% ipython --no-banner

In [1]: import numpy as np

In [2]: import numpy.linalg as la

In [3]: np.set_printoptions(suppress=True, linewidth=100)

In [4]: tidy = lambda a: np.round(a, 2) + 0

In [5]: m1 = np.load("w.npy")

In [6]: m1
Out[6]: 
array([[  1,  -1,   1,  -1],
       [  1,   0,   0,   0],
       [  1,   1,   1,   1],
       [  1,   2,   4,   8],
       [  1,   3,   9,  27],
       [  1,   4,  16,  64],
       [  1,   5,  25, 125],
       [  1,   6,  36, 216]])

In [7]: Y = np.array([[6, 0, 1], [8, 1, 1], [1, 3, 4], [4, 1, 0]])

In [8]: Y.T @ m1.T
Out[8]: 
array([[ -5,   6,  19,  58, 147, 310, 571, 954],
       [  1,   0,   5,  22,  57, 116, 205, 330],
       [  4,   1,   6,  19,  40,  69, 106, 151]])

In [9]: la.matrix_rank(np.vstack([m1, Y.T]))
Out[9]: np.int64(4)

In [10]: np.einsum("ik,kj->ji", m1, Y)
Out[10]: 
array([[ -5,   6,  19,  58, 147, 310, 571, 954],
       [  1,   0,   5,  22,  57, 116, 205, 330],
       [  4,   1,   6,  19,  40,  69, 106, 151]])

In [11]: m1 @ Y
Out[11]: 
array([[ -5,   1,   4],
       [  6,   0,   1],
       [ 19,   5,   6],
       [ 58,  22,  19],
       [147,  57,  40],
       [310, 116,  69],
       [571, 205, 106],
       [954, 330, 151]])

In [12]: m1.mean(axis=0)
Out[12]: array([ 1. ,  2.5, 11.5, 55. ])

In [13]: m1.shape
Out[13]: (8, 4)

In [14]: m1 @ m1
Traceback (most recent call last):
  Cell In[14], line 1
    m1 @ m1
ValueError: matmul: Input operand 1 has a mismatch in its core dimension 0, with gufunc signature (n?,k),(k,m?)->(n?,m?) (size 8 is different from 4)


In [15]: gram = m1.T @ m1

In [16]: np.allclose(gram, gram.T)
Out[16]: True

In [17]: la.matrix_rank(gram)
Out[17]: np.int64(4)

In [18]: (m1 @ m1.T).shape
Out[18]: (8, 8)

In [19]: J = np.array([[-1, 2, -2, -1],
    ...:     [2, -2, 2, -2],
    ...:     [-2, 1, -1, 1],
    ...:     [2, 3, -3, -1],
    ...:     [3, 2, -2, 0],
    ...:     [1, -3, 3, -3],
    ...:     [3, -2, 2, 0],
    ...:     [0, 1, -1, 0],
    ...:     [2, 0, 0, -2],
    ...:     [-1, 2, -2, 0]])

In [20]: J
Out[20]: 
array([[-1,  2, -2, -1],
       [ 2, -2,  2, -2],
       [-2,  1, -1,  1],
       [ 2,  3, -3, -1],
       [ 3,  2, -2,  0],
       [ 1, -3,  3, -3],
       [ 3, -2,  2,  0],
       [ 0,  1, -1,  0],
       [ 2,  0,  0, -2],
       [-1,  2, -2,  0]])

In [21]: D = la.norm(J[:, None] - J[None], axis=-1)

In [22]: (D + 1e9 * np.eye(10)).round(6).argmin(axis=1)
Out[22]: array([9, 5, 9, 4, 3, 1, 1, 9, 1, 0])

In [23]: np.unravel_index(D.round(6).argmax(), D.shape)
Out[23]: (np.int64(3), np.int64(5))

In [24]: tidy(D[:5, :5])
Out[24]: 
array([[0.  , 6.48, 2.65, 3.32, 4.12],
       [6.48, 0.  , 6.56, 7.14, 6.08],
       [2.65, 6.56, 0.  , 5.29, 5.29],
       [3.32, 7.14, 5.29, 0.  , 2.  ],
       [4.12, 6.08, 5.29, 2.  , 0.  ]])

In [25]: D.mean(axis=1).argmax()
Out[25]: np.int64(5)

In [26]: D.shape
Out[26]: (10, 10)

In [27]: tidy(D[8])
Out[27]: array([4.24, 2.83, 5.2 , 4.36, 3.61, 4.47, 3.61, 3.16, 0.  , 4.58])

In [28]: tidy(la.norm(J - J.mean(axis=0), axis=1))
Out[28]: array([2.96, 3.76, 3.52, 3.84, 3.19, 5.29, 4.07, 1.47, 1.72, 3.06])

In [29]: arr = np.loadtxt("run3.csv", delimiter=",")

In [30]: arr
Out[30]: 
array([[0., 0., 0., 1., 0., 1., 0., 0., 1., 0.],
       [0., 0., 0., 1., 0., 0., 0., 0., 1., 0.],
       [0., 0., 0., 0., 0., 0., 0., 1., 0., 0.],
       [1., 1., 0., 0., 1., 0., 1., 1., 1., 0.],
       [0., 0., 0., 1., 0., 1., 0., 0., 0., 0.],
       [1., 0., 0., 0., 1., 0., 0., 1., 0., 1.],
       [0., 0., 0., 1., 0., 0., 0., 0., 0., 0.],
       [0., 0., 1., 1., 0., 1., 0., 0., 0., 0.],
       [1., 1., 0., 1., 0., 0., 0., 0., 0., 0.],
       [0., 0., 0., 0., 0., 1., 0., 0., 0., 0.]])

In [31]: # symmetric

In [32]: gram = arr.T @ arr

In [33]: (arr @ arr.T).shape
Out[33]: (10, 10)

In [34]: tidy(la.svd(arr, compute_uv=False) ** 2)
Out[34]: array([10.53,  7.83,  2.56,  2.08,  1.4 ,  0.78,  0.6 ,  0.22,  0.  ,  0.  ])

In [35]: np.diag(gram)
Out[35]: array([3., 2., 1., 6., 2., 4., 1., 3., 3., 1.])

In [36]: np.allclose(gram, gram.T)
Out[36]: True

In [37]: np.trace(gram), (arr ** 2).sum()
Out[37]: (np.float64(26.0), np.float64(26.0))
